$ ipython --no-banner

In [1]: import numpy as np

In [2]: import numpy.linalg as la

In [3]: np.set_printoptions(precision=2, suppress=True, linewidth=100)

In [4]: feats = np.load("test13.npy")

In [5]: feats
Out[5]: 
array([[-2, -3,  3, -1],
       [ 3,  1, -1, -3],
       [ 3,  2, -1,  2],
       [-2,  2,  1, -2]])

In [6]: Q = feats.astype(float).copy()

In [7]: for j in range(4):
   ...:     Q[:, j] -= Q[:, :j] @ (Q[:, :j].T @ Q[:, j])
   ...:     Q[:, j] /= la.norm(Q[:, j])
   ...: 

In [8]: np.round(Q.T @ feats, 2) + 0
Out[8]: 
array([[ 5.1 ,  2.16, -2.75,  0.59],
       [ 0.  ,  3.65, -1.12, -0.35],
       [ 0.  ,  0.  ,  1.79, -1.55],
       [ 0.  ,  0.  ,  0.  ,  3.89]])

In [9]: Q, R = la.qr(feats)

In [10]: np.round(Q.T @ Q, 2) + 0
Out[10]: 
array([[1., 0., 0., 0.],
       [0., 1., 0., 0.],
       [0., 0., 1., 0.],
       [0., 0., 0., 1.]])

In [11]: Q @ R
Out[11]: 
array([[-2., -3.,  3., -1.],
       [ 3.,  1., -1., -3.],
       [ 3.,  2., -1.,  2.],
       [-2.,  2.,  1., -2.]])

In [12]: np.abs(np.diag(R))
Out[12]: array([5.1 , 3.65, 1.79, 3.89])

In [13]: round(np.trace(Q @ Q.T), 2)
Out[13]: np.float64(4.0)

In [14]: Q
Out[14]: 
array([[-0.39, -0.59, -0.71, -0.03],
       [ 0.59, -0.07, -0.3 ,  0.75],
       [ 0.59,  0.2 , -0.47, -0.63],
       [-0.39,  0.78, -0.44,  0.21]])

In [15]: M2 = np.inv(feats)
AttributeError: module 'numpy' has no attribute 'inv'


In [16]: M2 = la.inv(feats)

In [17]: round(float(la.cond(feats)), 2)
Out[17]: 4.52

In [18]: la.inv(M2)
Out[18]: 
array([[-2., -3.,  3., -1.],
       [ 3.,  1., -1., -3.],
       [ 3.,  2., -1.,  2.],
       [-2.,  2.,  1., -2.]])

In [19]: np.allclose(M2, feats.T)
Out[19]: False

In [20]: np.round(la.det(feats) * la.det(M2), 2)
Out[20]: np.float64(1.0)

In [21]: (np.abs(M2) > 1e-9).astype(int)
Out[21]: 
array([[1, 1, 1, 1],
       [1, 1, 1, 1],
       [1, 0, 1, 1],
       [1, 1, 1, 1]])

In [22]: m1 = np.array([[5, 6, 7, 8],
    ...:     [9, 10, 11, 12],
    ...:     [13, 14, 15, 16],
    ...:     [17, 18, 19, 20],
    ...:     [21, 22, 23, 24]])

In [23]: m1
Out[23]: 
array([[ 5,  6,  7,  8],
       [ 9, 10, 11, 12],
       [13, 14, 15, 16],
       [17, 18, 19, 20],
       [21, 22, 23, 24]])

In [24]: # looks like rank 2

In [25]: U, sig, VT = la.svd(m1)

In [26]: np.argmax(sig[:-1] / (sig[1:] + 1e-6)) + 1
Out[26]: np.int64(2)

In [27]: M2 = U[:, :2] @ np.diag(sig[:2]) @ VT[:2]

In [28]: la.matrix_rank(M2)
Out[28]: np.int64(2)

In [29]: np.round(la.norm(m1 - M2, 2), 2), round(sig[2], 2)
Out[29]: (np.float64(0.0), np.float64(0.0))

In [30]: M2 = np.array([[3, 2], [0, 2], [-1, 1], [-2, -1]])

In [31]: np.einsum("ik,kj->ji", m1, M2)
Out[31]: 
array([[-8, -8, -8, -8, -8],
       [21, 37, 53, 69, 85]])

In [32]: la.matrix_rank(m1 @ M2)
Out[32]: np.int64(2)

In [33]: m1 @ M2
Out[33]: 
array([[-8, 21],
       [-8, 37],
       [-8, 53],
       [-8, 69],
       [-8, 85]])

In [34]: la.matrix_rank(np.vstack([m1, M2.T]))
Out[34]: np.int64(4)

In [35]: np.einsum("ij,ij->i", m1, m1)
Out[35]: array([ 174,  446,  846, 1374, 2030])
